In [1]: import numpy as np

In [2]: np.set_printoptions(precision=2, suppress=True, linewidth=140)

In [3]: rd = lambda a: np.round(a, 2) + 0

In [4]: X = np.load("dump.npy")

In [5]: X
Out[5]: 
array([[-2., -2.,  1.],
       [ 3.,  0.,  0.],
       [ 0.,  0.,  1.]])

In [6]: A2 = np.linalg.inv(X)

In [7]: rd(np.linalg.det(X) * np.linalg.det(A2))
Out[7]: np.float64(1.0)

In [8]: print(rd(np.linalg.cond(X)))
4.5

In [9]: rd(np.linalg.slogdet(X)[0])
Out[9]: np.float64(1.0)

In [10]: rd(np.linalg.inv(A2))
Out[10]: 
array([[-2., -2.,  1.],
       [ 3.,  0.,  0.],
       [ 0.,  0.,  1.]])

In [11]: rd(np.linalg.det(X) * A2)
Out[11]: 
array([[ 0.,  2.,  0.],
       [-3., -2.,  3.],
       [ 0.,  0.,  6.]])

In [12]: (np.abs(A2) > 1e-9).astype(int)
Out[12]: 
array([[0, 1, 0],
       [1, 1, 1],
       [0, 0, 1]])

In [13]: rd(np.linalg.det(X.T))
Out[13]: np.float64(6.0)

In [14]: rd(np.poly(X))
Out[14]: array([ 1.,  1.,  4., -6.])

In [15]: print(rd(np.linalg.det(X[::-1])))
-6.0

In [16]: print(rd(np.linalg.det(2 * X)), rd(np.linalg.det(X)))
48.0 6.0

In [17]: print(rd(np.linalg.eigvals(X)))
[-1.+2.24j -1.-2.24j  1.+0.j  ]

In [18]: np.einsum("ij,ji->", X, X)
Out[18]: np.float64(-7.0)

In [19]: Q = X.astype(float).copy()

In [20]: for j in range(3):
    ...:     Q[:, j] -= Q[:, :j] @ (Q[:, :j].T @ Q[:, j])
    ...:     Q[:, j] /= np.linalg.norm(Q[:, j])
    ...: 

In [21]: rd(Q.T @ Q)
Out[21]: 
array([[1., 0., 0.],
       [0., 1., 0.],
       [0., 0., 1.]])

In [22]: rd(Q)
Out[22]: 
array([[-0.55, -0.83,  0.  ],
       [ 0.83, -0.55,  0.  ],
       [ 0.  ,  0.  ,  1.  ]])

In [23]: proj = np.triu(np.array([[2, 0, 1], [1, 0, 3], [3, 3, 3]]), 1) + np.eye(3)

In [24]: A2 = proj @ X @ np.linalg.inv(proj)

In [25]: np.linalg.matrix_rank(A2)
Out[25]: np.int64(3)

In [26]: rd(np.linalg.det(A2))
Out[26]: np.float64(6.0)

In [27]: proj @ X - X @ proj
Out[27]: 
array([[0., 0., 9.],
       [0., 0., 0.],
       [0., 0., 0.]])

In [28]: np.trace(A2), np.trace(X)
Out[28]: (np.float64(-1.0), np.float64(-1.0))

In [29]: A2
Out[29]: 
array([[-2., -2., 10.],
       [ 3.,  0.,  0.],
       [ 0.,  0.,  1.]])

In [30]: mat = np.loadtxt("case4.csv", delimiter=",")

In [31]: mat
Out[31]: 
array([[0., 1., 0., 1.],
       [1., 0., 0., 1.],
       [0., 0., 0., 0.],
       [1., 1., 0., 0.]])

In [32]: mat.ravel(order="F")
Out[32]: array([0., 1., 0., 1., 1., 0., 0., 1., 0., 0., 0., 0., 1., 1., 0., 0.])

In [33]: print(mat.reshape(-1, 2))
[[0. 1.]
 [0. 1.]
 [1. 0.]
 [0. 1.]
 [0. 0.]
 [0. 0.]
 [1. 1.]
 [0. 0.]]

In [34]: blk = mat.reshape(4, 2, -1)

In [35]: blk[:, 0]
Out[35]: 
array([[0., 1.],
       [1., 0.],
       [0., 0.],
       [1., 1.]])

In [36]: blk.transpose(1, 0, 2)
Out[36]: 
array([[[0., 1.],
        [1., 0.],
        [0., 0.],
        [1., 1.]],

       [[0., 1.],
        [0., 1.],
        [0., 0.],
        [0., 0.]]])

In [37]: blk.sum(axis=1)
Out[37]: 
array([[0., 2.],
       [1., 1.],
       [0., 0.],
       [1., 1.]])

In [38]: rk = np.linalg.matrix_rank(mat)

In [39]: rk
Out[39]: np.int64(3)

In [40]: N = np.linalg.svd(mat)[2][rk:].T

In [41]: [int(np.linalg.matrix_rank(mat[:, :j + 1])) for j in range(4)]
Out[41]: [1, 2, 2, 3]

In [42]: np.allclose(mat @ N, 0)
Out[42]: True

In [43]: N @ N.T
Out[43]: 
array([[0., 0., 0., 0.],
       [0., 0., 0., 0.],
       [0., 0., 1., 0.],
       [0., 0., 0., 0.]])

In [44]: [int(np.linalg.matrix_rank(np.delete(mat, i, axis=0))) for i in range(4)]
Out[44]: [2, 2, 3, 2]

In [45]: [int(np.linalg.matrix_rank(mat[:i])) for i in range(1, len(mat) + 1)]
Out[45]: [1, 2, 2, 3]

In [46]: print(N.shape)
(4, 1)

In [47]: w, vecs = np.linalg.eigh(mat)

In [48]: np.unique(w.round(6) + 0, return_counts=True)[1]
Out[48]: array([2, 1, 1])

In [49]: w.sum(), np.trace(mat)
Out[49]: (np.float64(0.0), np.float64(0.0))

In [50]: rd(vecs @ np.diag(w) @ vecs.T)
Out[50]: 
array([[0., 1., 0., 1.],
       [1., 0., 0., 1.],
       [0., 0., 0., 0.],
       [1., 1., 0., 0.]])

In [51]: rd(vecs.T @ mat @ vecs)
Out[51]: 
array([[-1.,  0.,  0.,  0.],
       [ 0., -1.,  0.,  0.],
       [ 0.,  0.,  0.,  0.],
       [ 0.,  0.,  0.,  2.]])

In [52]: rd(np.abs(vecs[:, -1]))
Out[52]: array([0.58, 0.58, 0.  , 0.58])

In [53]: Uu, sig, Vt = np.linalg.svd(mat)

In [54]: vecs = Vt[:(sig > 1e-8).sum()]

In [55]: rng = np.random.default_rng(1994)

In [56]: x = mat[0] + 4 * mat[1] + rng.integers(2) * np.eye(4)[0]

In [57]: x
Out[57]: array([5., 1., 0., 5.])

In [58]: np.allclose(vecs.T @ vecs @ x, x)
Out[58]: True

In [59]: np.linalg.matrix_rank(np.vstack([mat, x]))
Out[59]: np.int64(3)

In [60]: rd(vecs.T @ vecs)
Out[60]: 
array([[1., 0., 0., 0.],
       [0., 1., 0., 0.],
       [0., 0., 0., 0.],
       [0., 0., 0., 1.]])

In [61]: rd(np.linalg.norm(x - vecs.T @ vecs @ x))
Out[61]: np.float64(0.0)

In [62]: M = np.load("mat.npy")

In [63]: M
Out[63]: 
array([[2, 5, 3, 4, 4],
       [0, 3, 1, 2, 2],
       [0, 3, 1, 2, 2]])

In [64]: np.unravel_index(np.abs(M).argmax(), M.shape)
Out[64]: (np.int64(0), np.int64(1))

In [65]: print(rd(np.linalg.svd(M, compute_uv=False)))
[10.2   1.41  0.  ]

In [66]: np.count_nonzero(M)
Out[66]: np.int64(13)

In [67]: print(M.shape)
(3, 5)

In [68]: M - M[0]
Out[68]: 
array([[ 0,  0,  0,  0,  0],
       [-2, -2, -2, -2, -2],
       [-2, -2, -2, -2, -2]])

In [69]: lab = rng.permutation(3)

In [70]: lab
Out[70]: array([1, 0, 2])

In [71]: A2 = X[lab][:, lab]

In [72]: rd(np.linalg.det(A2)), rd(np.linalg.det(X[lab]))
Out[72]: (np.float64(6.0), np.float64(-6.0))

In [73]: np.allclose(A2, X)
Out[73]: False

In [74]: A2
Out[74]: 
array([[ 0.,  3.,  0.],
       [-2., -2.,  1.],
       [ 0.,  0.,  1.]])

In [75]: x = np.array([9, 9, 8, 4, 2])

In [76]: M @ np.ones(5)
Out[76]: array([18.,  8.,  8.])

In [77]: (M * x).sum(axis=1)
Out[77]: array([111,  47,  47])

In [78]: Uu, sig, Vt = np.linalg.svd(M)

In [79]: vecs = Vt[:(sig > 1e-8).sum()]

In [80]: x = M[1] + 4 * M[2] + rng.integers(2) * np.eye(5)[2]

In [81]: print(x)
[ 0. 15.  5. 10. 10.]

In [82]: print(np.allclose(vecs.T @ vecs @ x, x))
True

In [83]: np.linalg.matrix_rank(np.vstack([M, x]))
Out[83]: np.int64(2)

In [84]: A2 = np.array([[-5, -1, 2, -1, -2],
    ...:     [5, 5, -5, 1, 5],
    ...:     [3, 3, -4, 1, -3],
    ...:     [5, -3, 5, -4, 5],
    ...:     [-3, -2, 2, -4, 2]])

In [85]: feats = A2 - A2.T

In [86]: print(feats)
[[ 0 -6 -1 -6  1]
 [ 6  0 -8  4  7]
 [ 1  8  0 -4 -5]
 [ 6 -4  4  0  9]
 [-1 -7  5 -9  0]]

In [87]: u, r1 = feats[1], feats[3]

In [88]: u @ u
Out[88]: np.int64(165)

In [89]: u @ r1
Out[89]: np.int64(67)

In [90]: pr = (u @ r1) / (u @ u) * u

In [91]: np.linalg.matrix_rank(np.outer(u, r1))
Out[91]: np.int64(1)

In [92]: rd(r1 - pr)
Out[92]: array([ 3.56, -4.  ,  7.25, -1.62,  6.16])

In [93]: rd(pr)
Out[93]: array([ 2.44,  0.  , -3.25,  1.62,  2.84])

In [94]: u = np.array([3, 5])

In [95]: np.polyval(u, mat[0])
Out[95]: array([5., 8., 5., 8.])

In [96]: Uu, sig, Vt = np.linalg.svd(feats)

In [97]: np.argmax(sig[:-1] / (sig[1:] + 1e-6)) + 1
Out[97]: np.int64(4)

In [98]: A2 = Uu[:, :4] @ np.diag(sig[:4]) @ Vt[:4]

In [99]: rd(np.linalg.norm(feats - A2) / np.linalg.norm(feats))
Out[99]: np.float64(0.0)

In [100]: rd(np.linalg.norm(feats - A2, 2)), rd(sig[4])
Out[100]: (np.float64(0.0), np.float64(0.0))

In [101]: lab = rng.permutation(5)

In [102]: lab
Out[102]: array([3, 2, 4, 1, 0])

In [103]: A2 = feats[lab][:, lab]

In [104]: print(np.trace(A2))
0

In [105]: rd(np.linalg.det(A2)), rd(np.linalg.det(feats[lab]))
Out[105]: (np.float64(0.0), np.float64(0.0))

In [106]: np.allclose(A2, feats)
Out[106]: False

In [107]: rd(np.sort(np.abs(np.linalg.eigvals(A2))))
Out[107]: array([ 0.  ,  7.44,  7.44, 16.42, 16.42])

In [108]: (feats - feats.T) / 2
Out[108]: 
array([[ 0., -6., -1., -6.,  1.],
       [ 6.,  0., -8.,  4.,  7.],
       [ 1.,  8.,  0., -4., -5.],
       [ 6., -4.,  4.,  0.,  9.],
       [-1., -7.,  5., -9.,  0.]])

In [109]: np.trace(feats)
Out[109]: np.int64(0)

In [110]: np.linalg.matrix_power(feats, 4)
Out[110]: 
array([[ 15520,  -6365,  -8785,  11745,  23495],
       [ -6365,  40544, -14969,  20528, -23382],
       [ -8785, -14969,  19584, -22843,  -7433],
       [ 11745,  20528, -22843,  34336,  11446],
       [ 23495, -23382,  -7433,  11446,  41546]])

In [111]: print(rd(np.abs(np.linalg.eigvals(feats)).max()))
16.42

In [112]: W0 = np.array([[-7, -1, 1, -1, 7, -2], [-2, 0, 4, 8, -8, 5], [9, 4, 5, 7, 4, 5]])

In [113]: W0[:, 5] = 3 * W0[:, 4]

In [114]: print(W0)
[[ -7  -1   1  -1   7  21]
 [ -2   0   4   8  -8 -24]
 [  9   4   5   7   4  12]]

In [115]: print(np.diff(W0, axis=0))
[[  5   1   3   9 -15 -45]
 [ 11   4   1  -1  12  36]]

In [116]: rd(np.linalg.norm(W0))
Out[116]: np.float64(39.96)

In [117]: W0.sum(axis=1)
Out[117]: array([ 20, -22,  41])

In [118]: print(np.count_nonzero(W0))
17

In [119]: W0 - W0[0]
Out[119]: 
array([[  0,   0,   0,   0,   0,   0],
       [  5,   1,   3,   9, -15, -45],
       [ 16,   5,   4,   8,  -3,  -9]])

In [120]: print(W0.sum(axis=0))
[ 0  3 10 14  3  9]

In [121]: x = np.array([4, 1, 2, 5, 3, 5])

In [122]: print(W0 @ x)
[  94 -104  157]

In [123]: np.einsum("ij,j->i", W0, x)
Out[123]: array([  94, -104,  157])

In [124]: W0 @ np.ones(6)
Out[124]: array([ 20., -22.,  41.])

In [125]: A = np.load("test11.npy")

In [126]: A
Out[126]: 
array([[0.05, 2.  ],
       [0.  , 2.05]])

In [127]: x = np.array([-1, 2])

In [128]: h = np.maximum(A @ x, 0)

In [129]: np.maximum(A @ x, 0) - np.maximum(-A @ x, 0)
Out[129]: array([3.95, 4.1 ])

In [130]: rd(A.T @ h)
Out[130]: array([ 0.2, 16.3])

In [131]: rd(np.tanh(A @ x))
Out[131]: array([1., 1.])

In [132]: print(rd(np.maximum(A @ (3 * x), 0)))
[11.85 12.3 ]

In [133]: print(h)
[3.95 4.1 ]

In [134]: np.flatnonzero(h > 1e-9)
Out[134]: array([0, 1])

In [135]: A2 = A / np.linalg.norm(A, axis=1, keepdims=True)

In [136]: gram = A2 @ A2.T

In [137]: rd(np.degrees(np.arccos(np.clip(gram[1, 0], -1, 1))))
Out[137]: np.float64(1.43)

In [138]: (gram - 2 * np.eye(2)).round(6).argmax(axis=1)
Out[138]: array([1, 0])

In [139]: rd(gram[1])
Out[139]: array([1., 1.])

In [140]: (np.abs(gram) > 0.9).astype(int)
Out[140]: 
array([[1, 1],
       [1, 1]])

In [141]: print(np.argwhere(np.triu(np.abs(gram) > 0.95, 1)))
[[0 1]]

In [142]: rd(np.linalg.norm(A2, axis=1))
Out[142]: array([1., 1.])

In [143]: rd(gram)
Out[143]: 
array([[1., 1.],
       [1., 1.]])
